$ python3 -q
>>> import numpy as np
>>> np.set_printoptions(suppress=True, linewidth=140)
>>> F = np.loadtxt("data.csv", delimiter=",")
>>> print(F)
[[-3.  0.  4.  7.  2. -6.  0.  6.  3.  5.  1. -4.  2. -4. -1.]
 [ 7.  0. -7. -9. -3. -9.  5.  5.  1. -3. -3. -1.  1.  5. -3.]
 [-7.  0.  5.  7.  0. -3.  6.  5. -1. -3.  0. -4.  2. -5. -3.]
 [ 8.  1.  7.  9. -2.  3.  5.  5.  4.  5. -3. -2.  0. -4.  1.]
 [ 3. -3.  1. -5. -3.  9.  8.  5. -3. -2.  5.  0. -4.  3.  0.]
 [ 3. -2. -8. -1.  6.  6.  1. -7. -3.  3. -2.  5.  2.  5. -4.]
 [-1.  4.  8.  6. -2.  9.  7. -8.  1. -5. -1.  1.  0. -3. -3.]
 [ 3.  0.  6.  5.  5.  8.  8. -7.  3.  5.  3. -5. -1.  2.  3.]
 [ 0.  0.  0.  0.  0.  0.  0.  0.  1.  1.  2. -2.  1.  2.  0.]
 [ 0.  0.  0.  0.  0.  0.  0.  0.  3.  3. -2. -1.  3.  0. -1.]
 [ 0.  0.  0.  0.  0.  0.  0.  0. -2.  2.  3.  0.  0. -1.  3.]
 [ 0.  0.  0.  0.  0.  0.  0.  0. -1. -3. -1.  0. -1.  0. -1.]
 [ 0.  0.  0.  0.  0.  0.  0.  0. -2. -1.  3. -2. -2.  3.  2.]
 [ 0.  0.  0.  0.  0.  0.  0.  0. -1.  2.  3. -3. -3. -3.  0.]
 [ 0.  0.  0.  0.  0.  0.  0.  0. -2. -1. -2. -2. -3. -3.  3.]]
>>> rng = np.random.default_rng(14285)
>>> other = F + rng.integers(-2, 3, (15, 12)) @ rng.integers(-2, 3, (12, 15))
>>> print(other)
[[-10.  11. -11.  22. -13.  -2.  -7.   9.  11.  -1.  12.  -1.  -1.  -2. -10.]
 [  4.  11.  -7.  -1.  -1.  -2.   7.   4.   3.   0.  -3.  -4.   3.  26. -10.]
 [ -3.  -8.  11.   1.  -5. -15.   8. -18.  -7.  -2.  -8.  -5.   2. -15.   8.]
 [ 20.   1.  14.  18.  -5.  18.   4.   0.   4.   2.  -7.  -4.   3. -11.   6.]
 [  1.  -7.   4. -10.   6.  12.   6.   5. -15.   2.  -3.   1.  -6.   8.  -5.]
 [ -8.  10. -18.  -7.   4.  -2.   3.   0.  -9.   1.   1.   0.  -5.   0.   6.]
 [  7.   5.  11.  13.  -5.  20.  -5. -11.  -1.  -2.   8.  -1.  -2.  -6.  -6.]
 [  0.  -2.   4.  -3.   6.   0.  11. -15.   1.   3.  -8.  -8.  -5.   4.   7.]
 [  1.   0.  -1.  -5.   8.  -9.   9.  -9.  -3.   4.  -9. -15. -14.  -3.  19.]
 [  9.  -8.  -1.   7.   6.   5.  -3.  -1.   7.   8.  -3.  -6.  -8.  -3.   0.]
 [  4.  -2.  12.  -4.   8. -11.   8.  -1. -12.  12.  -3.  -1.   1.   6.   5.]
 [  7.  -4.  13.  -1.  13.  11.   5.   4.   1.   1. -12.   0.  -2.  10.  -6.]
 [ 12.  -4.   0.   1. -13.   2. -10.  -2.   0.  -8.   8.  -2.   4. -13.   6.]
 [  1.  15.  -5.  -1.  -9.   5.  -6.   9.   9.   4.   7.  -7. -15.  -7.   7.]
 [ -2.   6.  -5.   3.   6.   7.   3.   2.   0.   0.  -7. -10. -18.  -4.  11.]]
>>> print(np.abs(other - F).sum(axis=1))
[119.  72. 103.  76.  65.  96.  72.  63. 112.  70.  87.  91.  84.  94.  74.]
>>> labels = rng.permutation(15)
>>> print(labels)
[ 1  5 13  8 12  6  3 10 14  9  0  4  2 11  7]
>>> other = F[labels][:, labels]
>>> print(np.diag(other))
[ 0.  6. -3.  1. -2.  7.  9.  3.  3.  3. -3. -3.  5.  0. -7.]
>>> other = np.linalg.inv(F)
>>> print(round(np.linalg.det(F) * np.linalg.det(other), 1))
1.0
>>> print(np.allclose(other, F.T))
False
>>> A = np.load("test7.npy")
>>> print(A)
[[ 0.1  0.6 -0.7  0.  -1.4 -1.6 -0.2  0.8 -0.8]
 [ 0.   0.7 -0.8  0.2 -1.6 -1.6  0.   0.8 -0.9]
 [ 0.1 -0.3  0.1  0.   0.5  0.5  0.  -0.4  0.3]
 [ 0.1  0.3 -0.4  0.2 -0.6 -0.7  0.   0.4 -0.4]
 [ 0.1  0.  -0.4  0.2 -0.2 -0.1 -0.1  0.1  0. ]
 [ 0.1  1.  -0.9 -0.1 -1.8 -1.9  0.   0.9 -0.8]
 [-0.1  0.8 -0.9  0.1 -1.3 -1.2  0.   0.9 -0.9]
 [ 0.   0.7 -0.9  0.1 -1.7 -1.7  0.1  0.9 -0.8]
 [ 0.1  1.1 -1.2 -0.1 -2.  -2.1 -0.1  1.  -1.1]
 [-0.1  0.8 -0.8  0.1 -1.6 -1.9  0.1  0.7 -0.7]
 [-0.1 -1.   1.2  0.3  1.9  1.8  0.  -1.   0.9]
 [-0.2  0.3 -0.2  0.1 -0.6 -0.8 -0.1  0.4 -0.3]
 [ 0.  -0.3  0.2  0.2  0.6  0.4  0.  -0.3  0.3]
 [ 0.   0.5 -0.4 -0.2 -0.9 -0.9 -0.1  0.2 -0.5]
 [-0.1 -0.7  0.6  0.   1.2  1.3  0.1 -0.7  0.5]
 [ 0.1  0.3 -0.3  0.  -0.7 -0.8  0.2  0.4 -0.4]
 [-0.1  0.2 -0.6 -0.1 -0.7 -0.6 -0.2  0.3 -0.2]
 [-0.1 -0.8  1.   0.1  1.8  2.   0.1 -1.   0.9]
 [-0.1 -1.6  1.5 -0.1  3.1  3.  -0.2 -1.4  1.6]
 [ 0.1  1.  -1.2 -0.1 -2.4 -2.3  0.   1.2 -1.2]
 [-0.2 -1.1  1.   0.   1.8  1.9  0.  -1.1  0.9]
 [ 0.2  0.3 -0.2  0.  -0.5 -0.6  0.   0.5 -0.3]
 [ 0.   0.9 -0.9  0.1 -1.9 -1.9  0.   1.  -1. ]
 [-0.1  1.2 -1.  -0.1 -2.1 -2.1 -0.1  1.1 -1.1]
 [ 0.   0.3 -0.4 -0.2 -0.8 -0.7 -0.1  0.5 -0.3]
 [-0.1  0.6 -0.6  0.2 -1.3 -1.3  0.1  0.8 -0.7]
 [ 0.1  1.4 -1.4 -0.1 -3.1 -3.   0.1  1.4 -1.3]
 [ 0.  -0.3  0.3  0.   0.8  0.8 -0.1 -0.4  0.5]
 [-0.1  0.2 -0.1 -0.2 -0.6 -0.5  0.1  0.2 -0.3]
 [-0.1 -0.6  0.3  0.   0.6  0.8  0.1 -0.3  0.3]]
>>> print(np.argsort(-np.linalg.norm(A, axis=0).round(6), kind="stable")[:3])
[5 4 7]
>>> print(np.round(np.abs(np.linalg.svd(A)[2][-1]), 1))
[0.2 0.1 0.3 0.3 0.6 0.4 0.4 0.1 0.2]
>>> print(np.linalg.matrix_rank(A, rtol=0.1))
1
>>> print([round(float(x), 1) for x in np.linalg.svd(A, compute_uv=False)[:3]])
[14.6, 0.8, 0.7]
>>> dist = np.linalg.norm(A[:, None] - A[None], axis=-1)
>>> print(np.flatnonzero(dist[10] < dist.mean() / 2))
[10 14 17 20]
>>> print(np.linalg.matrix_rank(dist ** 2))
11
>>> print(dist.mean(axis=1).argmax())
18
>>> other = np.array([[0, 2, 2, 1, 2, 0, 0, 2, 1, 2, 0, 1, 0, 0],
...     [1, 2, 2, 2, 2, 0, 2, 1, 2, 1, 2, 2, 2, 1],
...     [1, 1, 1, 0, 1, 2, 1, 2, 0, 1, 2, 2, 1, 0],
...     [2, 0, 0, 1, 1, 2, 1, 0, 0, 2, 2, 1, 2, 0]])
>>> K = other.T @ other
>>> print(K)
[[ 6  3  3  4  5  6  5  3  2  6  8  6  7  1]
 [ 3  9  9  6  9  2  5  8  6  7  6  8  5  2]
 [ 3  9  9  6  9  2  5  8  6  7  6  8  5  2]
 [ 4  6  6  6  7  2  5  4  5  6  6  6  6  2]
 [ 5  9  9  7 10  4  6  8  6  9  8  9  7  2]
 [ 6  2  2  2  4  8  4  4  0  6  8  6  6  0]
 [ 5  5  5  5  6  4  6  4  4  5  8  7  7  2]
 [ 3  8  8  4  8  4  4  9  4  7  6  8  4  1]
 [ 2  6  6  5  6  0  4  4  5  4  4  5  4  2]
 [ 6  7  7  6  9  6  5  7  4 10  8  8  7  1]
 [ 8  6  6  6  8  8  8  6  4  8 12 10 10  2]
 [ 6  8  8  6  9  6  7  8  5  8 10 10  8  2]
 [ 7  5  5  6  7  6  7  4  4  7 10  8  9  2]
 [ 1  2  2  2  2  0  2  1  2  1  2  2  2  1]]
>>> left, sv, Vt = np.linalg.svd(K)
>>> print(sv.round(1) + 0)
[82.4 16.6  7.4  3.6  0.   0.   0.   0.   0.   0.   0.   0.   0.   0. ]
>>> other = left[:, :4] @ np.diag(sv[:4]) @ Vt[:4]
>>> print(np.round(np.abs(K - other).max(), 1))
0.0
>>> print(round(np.linalg.norm(K - other, 2), 1), round(sv[4], 1))
0.0 0.0
>>> print(np.linalg.matrix_rank(other))
4
>>> def softmax(z):
...     e = np.exp(z - z.max(axis=-1, keepdims=True))
...     return e / e.sum(axis=-1, keepdims=True)
... 
>>> print(np.round(softmax(K[10]), 1) + 0)
[0.  0.  0.  0.  0.  0.  0.  0.  0.  0.  0.7 0.1 0.1 0. ]
>>> print(np.round(softmax(10 * K[10]), 1) + 0)
[0. 0. 0. 0. 0. 0. 0. 0. 0. 0. 1. 0. 0. 0.]
>>> print(np.round(softmax(K).sum(axis=1), 1))
[1. 1. 1. 1. 1. 1. 1. 1. 1. 1. 1. 1. 1. 1.]
>>> att = K @ K.T / np.sqrt(14)
>>> print(softmax(att).round(6).argmax(axis=1))
[10  4  4 11 11 10 10  4  4 10 10 10 10  4]
>>> print(np.round(softmax(att)[10] @ K, 1))
[ 8.  6.  6.  6.  8.  8.  8.  6.  4.  8. 12. 10. 10.  2.]
>>> print(round(np.trace(np.linalg.pinv(K) @ K), 1))
4.0
>>> print(np.allclose(K[:-1].T @ np.linalg.lstsq(K[:-1].T, K[-1])[0], K[-1]))
True
>>> print(np.abs(np.diag(np.linalg.qr(K)[1])) > 1e-9)
[ True  True False  True  True False False False False False False False False False]
>>> left, sv, Vt = np.linalg.svd(K)
>>> vecs = Vt[:(sv > 1e-8).sum()]
>>> vec = K[4] + -3 * K[3] + rng.integers(2) * np.eye(14)[12]
>>> print(vec)
[ -7.  -9.  -9. -11. -11.  -2.  -9.  -4.  -9.  -9. -10.  -9. -10.  -4.]
>>> print(np.linalg.matrix_rank(np.vstack([K, vec])))
5
>>> u = np.array([2, 4, 0, 2, 3, 4, 8, 8, 0, 0, 3, 6, 5])
>>> feats = u[np.abs(np.subtract.outer(np.arange(13), np.arange(13)))]
>>> print(feats)
[[2 4 0 2 3 4 8 8 0 0 3 6 5]
 [4 2 4 0 2 3 4 8 8 0 0 3 6]
 [0 4 2 4 0 2 3 4 8 8 0 0 3]
 [2 0 4 2 4 0 2 3 4 8 8 0 0]
 [3 2 0 4 2 4 0 2 3 4 8 8 0]
 [4 3 2 0 4 2 4 0 2 3 4 8 8]
 [8 4 3 2 0 4 2 4 0 2 3 4 8]
 [8 8 4 3 2 0 4 2 4 0 2 3 4]
 [0 8 8 4 3 2 0 4 2 4 0 2 3]
 [0 0 8 8 4 3 2 0 4 2 4 0 2]
 [3 0 0 8 8 4 3 2 0 4 2 4 0]
 [6 3 0 0 8 8 4 3 2 0 4 2 4]
 [5 6 3 0 0 8 8 4 3 2 0 4 2]]
>>> gram = feats.T @ feats
>>> print(np.diag(gram))
[247 238 202 197 206 222 222 222 206 197 202 238 247]
>>> M = np.loadtxt("x.csv", delimiter=",")
>>> print(M)
[[-6.  4. -7.  9. -8. -3.  4. -9.  1.]
 [ 0. -6. -6. -1.  4. -6.  2.  0.  3.]
 [ 0.  0.  7.  7. -7. -1.  2. -6. -4.]
 [ 0.  0.  0. -1.  9.  5. -4. -1.  6.]
 [ 0.  0.  0.  0. -3.  5.  8. -7. -5.]
 [ 0.  0.  0.  0.  0. -5.  8.  8. -9.]
 [ 0.  0.  0.  0.  0.  0.  5.  7. -2.]
 [ 0.  0.  0.  0.  0.  0.  0.  2.  2.]
 [ 0.  0.  0.  0.  0.  0.  0.  0.  8.]]
>>> print([round(float(x), 1) for x in np.linalg.svd(M, compute_uv=False)[:3]])
[23.7, 19.7, 14.6]
>>> print(np.round(np.linalg.norm(M, 2) / np.linalg.norm(M), 1))
0.6
>>> print(np.argsort(-np.linalg.norm(M, axis=0).round(6), kind="stable")[:3])
[7 8 4]
>>> left, sv, Vt = np.linalg.svd(M)
>>> print(np.argmax(sv[:-1] / (sv[1:] + 1e-6)) + 1)
8
>>> print(sv.round(1) + 0)
[23.7 19.7 14.6 10.4  8.   6.5  5.3  1.7  0. ]
>>> other = left[:, :8] @ np.diag(sv[:8]) @ Vt[:8]
>>> print(round(np.abs(M - other).max(), 1))
0.0
>>> print(round(np.linalg.norm(M - other) / np.linalg.norm(M), 1))
0.0
>>> print(other.round(1) + 0)
[[-6.  4. -7.  9. -8. -3.  4. -9.  1.]
 [ 0. -6. -6. -1.  4. -6.  2.  0.  3.]
 [ 0.  0.  7.  7. -7. -1.  2. -6. -4.]
 [ 0.  0.  0. -1.  9.  5. -4. -1.  6.]
 [ 0.  0.  0.  0. -3.  5.  8. -7. -5.]
 [ 0.  0.  0.  0.  0. -5.  8.  8. -9.]
 [ 0.  0.  0.  0.  0.  0.  5.  7. -2.]
 [ 0.  0.  0.  0.  0.  0.  0.  2.  2.]
 [ 0.  0.  0.  0.  0.  0.  0.  0.  8.]]
>>> print(np.linalg.matrix_rank(M, rtol=0.05))
8
>>> print(round(np.trace(np.linalg.pinv(other) @ other), 1))
8.0
>>> print(np.abs(np.diag(np.linalg.qr(other)[1])) > 1e-9)
[ True  True  True  True  True  True  True  True False]
>>> print(np.allclose(other[:-1].T @ np.linalg.lstsq(other[:-1].T, other[-1])[0], other[-1]))
True
>>> print(np.unique(other.round(6), axis=0).shape)
(9, 9)
>>> print(np.round(other @ np.linalg.pinv(other) @ other, 1) + 0)
[[-6.  4. -7.  9. -8. -3.  4. -9.  1.]
 [ 0. -6. -6. -1.  4. -6.  2.  0.  3.]
 [ 0.  0.  7.  7. -7. -1.  2. -6. -4.]
 [ 0.  0.  0. -1.  9.  5. -4. -1.  6.]
 [ 0.  0.  0.  0. -3.  5.  8. -7. -5.]
 [ 0.  0.  0.  0.  0. -5.  8.  8. -9.]
 [ 0.  0.  0.  0.  0.  0.  5.  7. -2.]
 [ 0.  0.  0.  0.  0.  0.  0.  2.  2.]
 [ 0.  0.  0.  0.  0.  0.  0.  0.  8.]]
>>> J = np.loadtxt("sample17.csv", delimiter=",")
>>> print(J)
[[ 6.   2.  -0.6 -5.3  5.   2.   8.   5.   5.7]
 [ 6.   2.   3.2 -3.4  5.   2.   8.   5.   7.6]
 [ 6.   2.   2.7 -3.7  5.   2.   8.   5.   7.3]
 [ 6.   2.  -1.3 -5.6  5.   2.   8.   5.   5.4]
 [ 6.   2.  -0.3 -5.2  5.   2.   8.   5.   5.8]
 [ 6.   2.   4.4 -2.8  5.   2.   8.   5.   8.2]
 [ 6.   2.  -0.7 -5.4  5.   2.   8.   5.   5.6]
 [ 6.   2.   0.5 -4.7  5.   2.   8.   5.   6.3]
 [ 6.   2.  -1.3 -5.7  5.   2.   8.   5.   5.3]
 [ 6.   2.   3.2 -3.4  5.   2.   8.   5.   7.6]
 [ 6.   2.  -2.2 -6.1  5.   2.   8.   5.   4.9]
 [ 6.   2.   0.3 -4.9  5.   2.   8.   5.   6.1]
 [ 6.   2.   2.8 -3.6  5.   2.   8.   5.   7.4]
 [ 6.   2.   3.  -3.5  5.   2.   8.   5.   7.5]
 [ 6.   2.   3.4 -3.3  5.   2.   8.   5.   7.7]
 [ 6.   2.   2.4 -3.8  5.   2.   8.   5.   7.2]
 [ 6.   2.   2.7 -3.7  5.   2.   8.   5.   7.3]
 [ 6.   2.   1.1 -4.4  5.   2.   8.   5.   6.6]
 [ 6.   2.   4.5 -2.8  5.   2.   8.   5.   8.2]
 [ 6.   2.   0.8 -4.6  5.   2.   8.   5.   6.4]
 [ 6.   2.  -1.3 -5.6  5.   2.   8.   5.   5.4]
 [ 6.   2.   3.7 -3.2  5.   2.   8.   5.   7.8]
 [ 6.   2.   3.3 -3.4  5.   2.   8.   5.   7.6]
 [ 6.   2.   5.2 -2.4  5.   2.   8.   5.   8.6]
 [ 6.   2.  -0.5 -5.3  5.   2.   8.   5.   5.7]
 [ 6.   2.   2.1 -4.   5.   2.   8.   5.   7. ]]
>>> vec = np.array([1, 2, 1, 0, 2, 1, -2, 0, 0])
>>> a = np.maximum(J @ vec, 0)
>>> print(np.round(J.T @ a, 1))
[1182.6  394.2  424.7 -776.1  985.5  394.2 1576.8  985.5 1392. ]
